$ python -q
>>> import numpy as np
>>> np.set_printoptions(suppress=True, linewidth=160)
>>> sv = 20 * 0.2 ** np.arange(4)
>>> rng = np.random.default_rng(11)
>>> W0 = rng.normal(size=(22, 4)) * rng.permutation(sv)
>>> W0.round(2)
array([[  0.14,   0.22,  24.49,  -0.41],
       [ -1.19,  -0.08,  11.39,  -0.04],
       [  2.99,  -0.3 ,  31.33,  -0.08],
       [  2.72,  -0.02,  -7.58,   0.37],
       [  3.3 ,  -0.03,  -3.06,   0.55],
       [ -3.48,  -0.24,   7.9 ,  -0.54],
       [ -7.68,  -0.13,  -9.35,  -0.95],
       [ -5.97,   0.01,  17.94,  -0.19],
       [ -2.97,   0.06,  14.34,  -0.24],
       [  2.18,   0.17,  -4.14,  -0.65],
       [  1.39,   0.04,  21.98,  -1.03],
       [ -2.65,  -0.13, -34.68,   0.1 ],
       [  2.11,  -0.12,  27.71,   0.66],
       [  2.51,   0.06,  19.11,  -1.07],
       [  2.46,   0.1 , -35.35,   0.28],
       [ -1.  ,   0.13,  -8.78,  -0.01],
       [  1.37,  -0.14,  11.97,  -0.08],
       [  1.97,  -0.08,  21.72,   0.48],
       [ -0.71,   0.1 ,  25.2 ,   1.43],
       [ -6.29,   0.14,   9.3 ,  -0.08],
       [ -4.03,   0.2 , -25.23,   0.45],
       [  5.21,  -0.26,  -6.05,  -1.05]])
>>> # column 2 dominates
>>> dist = np.linalg.norm(W0[:, None] - W0[None], axis=-1)
>>> np.flatnonzero(dist[2] < dist.mean() / 2)
array([ 0,  2, 10, 12, 17, 18])
>>> np.unravel_index(dist.round(6).argmax(), dist.shape)
(np.int64(2), np.int64(14))
>>> dist[:5, :5].round(2)
array([[ 0.  , 13.18,  7.43, 32.19, 27.75],
       [13.18,  0.  , 20.37, 19.38, 15.14],
       [ 7.43, 20.37,  0.  , 38.92, 34.39],
       [32.19, 19.38, 38.92,  0.  ,  4.57],
       [27.75, 15.14, 34.39,  4.57,  0.  ]])
>>> u = np.array([1, 1, -2, 1, 0, -2]) + 0.5
>>> mat = np.eye(6) - 2 * np.outer(u, u) / (u @ u)
>>> mat.round(2)
array([[ 0.61, -0.39,  0.39, -0.39, -0.13,  0.39],
       [-0.39,  0.61,  0.39, -0.39, -0.13,  0.39],
       [ 0.39,  0.39,  0.61,  0.39,  0.13, -0.39],
       [-0.39, -0.39,  0.39,  0.61, -0.13,  0.39],
       [-0.13, -0.13,  0.13, -0.13,  0.96,  0.13],
       [ 0.39,  0.39, -0.39,  0.39,  0.13,  0.61]])
>>> round(float(np.linalg.eigvalsh(mat).min()), 2)
-1.0
>>> try:
...     np.linalg.cholesky(mat)
... except np.linalg.LinAlgError as e:
...     print(repr(e))
... 
LinAlgError('Matrix is not positive definite')
>>> np.allclose(mat, mat.T)
True
>>> round(float(np.linalg.det(mat)), 2)
-1.0
>>> np.round(mat @ mat, 2) + 0
array([[1., 0., 0., 0., 0., 0.],
       [0., 1., 0., 0., 0., 0.],
       [0., 0., 1., 0., 0., 0.],
       [0., 0., 0., 1., 0., 0.],
       [0., 0., 0., 0., 1., 0.],
       [0., 0., 0., 0., 0., 1.]])
>>> np.round(np.sort(np.abs(np.linalg.eigvals(mat))), 2)
array([1., 1., 1., 1., 1., 1.])
>>> data = np.array([[-0.2, -0.57, 0.98, -0.89],
...     [-0.57, 0.54, 0.82, -0.95],
...     [-0.29, 0.46, 0.04, -0.56],
...     [-0.38, 0.24, 0.75, -0.85],
...     [0.05, 0.66, -0.96, 0.76],
...     [-0.34, 0.0, 0.87, -0.87],
...     [0.64, -0.69, -0.75, 0.96],
...     [0.0, -0.2, 0.41, -0.2],
...     [-0.24, 0.89, -0.97, 0.42],
...     [0.1, -0.38, 0.46, -0.02],
...     [-0.1, 0.24, -0.17, -0.13],
...     [0.15, 0.46, -0.93, 0.79],
...     [0.1, -0.05, -0.26, 0.32],
...     [-0.5, 0.34, 0.87, -0.94],
...     [0.74, -0.78, -0.86, 0.99],
...     [0.6, -0.76, -0.43, 0.93]])
>>> vec = np.array([-2, 2, -1, -1])
>>> rhs = data @ vec
>>> np.round(np.linalg.lstsq(data, rhs)[0], 2)
array([-2.,  2., -1., -1.])
>>> np.round(np.linalg.solve(data.T @ data, data.T @ rhs), 2)
array([-2.,  2., -1., -1.])
>>> rhs = rhs + 0.1 * rng.normal(size=16)
>>> rhs.round(2)
array([-0.63,  2.17,  1.96,  1.41,  1.58,  0.72, -2.94, -0.58,  2.81, -1.42,  0.91,  0.8 , -0.33,  1.74, -3.19, -3.35])
>>> c, *_ = np.linalg.lstsq(data, rhs)
>>> np.round(data.T @ (rhs - data @ c), 2) + 0
array([0., 0., 0., 0.])
>>> c.round(2)
array([-2.68,  1.7 , -1.11, -0.86])
>>> A = np.load("m.npy")
>>> A
array([[ 0,  0,  0,  0,  0,  0],
       [ 0,  0,  0,  0, -3,  0],
       [ 0,  0,  0, -5,  0,  0]])
>>> Uu, sv, Vh = np.linalg.svd(A)
>>> V = Vh[:(sv > 1e-8).sum()]
>>> vec = A[0] + 2 * A[2] + rng.integers(2) * np.eye(6)[0]
>>> vec
array([  0.,   0.,   0., -10.,   0.,   0.])
>>> np.linalg.matrix_rank(np.vstack([A, vec]))
np.int64(2)
>>> round(float(np.linalg.norm(vec - V.T @ V @ vec)), 2)
0.0
>>> A[1] @ A[2]
np.int64(0)
>>> round(float(np.linalg.norm(A, 2)), 2)
5.0
>>> np.round(np.linalg.norm(A, 1), 2), round(np.linalg.norm(A, np.inf), 2)
(np.float64(5.0), np.float64(5.0))
>>> np.round(np.linalg.norm(A, axis=0), 2)
array([0., 0., 0., 5., 3., 0.])
>>> w1 = np.array([[0, 0, 3, 8, 0],
...     [7, 2, 9, 7, 7],
...     [6, 3, 9, 8, 2],
...     [1, 2, 7, 0, 4],
...     [6, 4, 0, 5, 2],
...     [5, 2, 3, 3, 3]])
>>> c = np.array([0, -2, -1, -3, 3])
>>> act = np.maximum(A @ w1 + c, 0)
>>> np.linalg.matrix_rank(act)
np.int64(1)
>>> act
array([[0, 0, 0, 0, 3],
       [0, 0, 0, 0, 0],
       [0, 0, 0, 0, 0]])
>>> C = np.array([[2, -2, -3], [-1, -2, 1], [0, -2, -1], [-2, -1, 2], [-2, -3, -1]])
>>> w1 @ C
array([[-16, -14,  13],
       [-16, -64, -21],
       [-11, -50, -10],
       [ -8, -32, -12],
       [ -6, -31,  -6],
       [ -4, -32, -13]])
>>> (act @ C).round(6).argmax(axis=1)
array([2, 0, 0])
>>> t = np.deg2rad(15)
>>> arr = np.eye(5)
>>> arr[np.ix_([4, 1], [4, 1])] = [[np.cos(t), -np.sin(t)], [np.sin(t), np.cos(t)]]
>>> arr.round(2)
array([[ 1.  ,  0.  ,  0.  ,  0.  ,  0.  ],
       [ 0.  ,  0.97,  0.  ,  0.  ,  0.26],
       [ 0.  ,  0.  ,  1.  ,  0.  ,  0.  ],
       [ 0.  ,  0.  ,  0.  ,  1.  ,  0.  ],
       [ 0.  , -0.26,  0.  ,  0.  ,  0.97]])
>>> # keeps lengths
>>> labels = rng.permutation(5)
>>> B = arr[:, labels] * rng.choice([-1, 1], 5)
>>> B.round(2)
array([[-1.  , -0.  ,  0.  , -0.  ,  0.  ],
       [-0.  , -0.  ,  0.26, -0.  ,  0.97],
       [-0.  , -0.  ,  0.  , -1.  ,  0.  ],
       [-0.  , -1.  ,  0.  , -0.  ,  0.  ],
       [-0.  , -0.  ,  0.97, -0.  , -0.26]])
>>> Uu, _, Vh = np.linalg.svd(arr.T @ B)
>>> np.round(np.linalg.lstsq(arr, B)[0], 2) + 0
array([[-1.,  0.,  0.,  0.,  0.],
       [ 0.,  0.,  0.,  0.,  1.],
       [ 0.,  0.,  0., -1.,  0.],
       [ 0., -1.,  0.,  0.,  0.],
       [ 0.,  0.,  1.,  0.,  0.]])
>>> labels
array([0, 3, 4, 2, 1])
>>> K = np.array([[3, 0, 5, 0, 0, 0],
...     [0, 7, 0, -9, 3, -1],
...     [1, 0, -9, 0, 0, 0],
...     [0, 6, 0, -4, 8, -4],
...     [0, -8, 0, -9, 5, 9],
...     [0, 0, 0, 9, -4, -5]])
>>> K
array([[ 3,  0,  5,  0,  0,  0],
       [ 0,  7,  0, -9,  3, -1],
       [ 1,  0, -9,  0,  0,  0],
       [ 0,  6,  0, -4,  8, -4],
       [ 0, -8,  0, -9,  5,  9],
       [ 0,  0,  0,  9, -4, -5]])
>>> Xc = W0 - W0.mean(axis=0)
>>> Uu, sv, Vh = np.linalg.svd(Xc, full_matrices=False)
>>> np.round(np.abs(Vh[-1]), 2) + 0
array([0.01, 1.  , 0.  , 0.04])
>>> (np.sign(Uu[:, 0]) == np.sign(Uu[0, 0])).astype(int)
array([1, 1, 1, 0, 0, 1, 0, 1, 1, 0, 1, 0, 1, 1, 0, 0, 1, 1, 1, 1, 0, 0])
>>> np.abs(Uu[:, 0]).argmax()
np.int64(14)
>>> np.round(Xc.mean(axis=0), 2) + 0
array([0., 0., 0., 0.])
>>> sv.round(2)
array([89.9 , 16.07,  2.9 ,  0.66])
>>> np.linalg.matrix_rank(Xc)
np.int64(4)
>>> Xc = W0 - W0.mean(axis=0)
>>> V = np.linalg.svd(Xc)[2][:1]
>>> B = Xc - Xc @ V.T @ V
>>> np.linalg.norm(B, axis=1).round(6).argmax()
np.int64(6)
>>> round(np.linalg.norm(B) / np.linalg.norm(Xc), 2)
np.float64(0.18)
>>> np.round(np.diag(V.T @ V), 2) + 0
array([0., 0., 1., 0.])
>>> np.round(np.cov(Xc @ V.T, rowvar=False), 2)
np.float64(384.83)
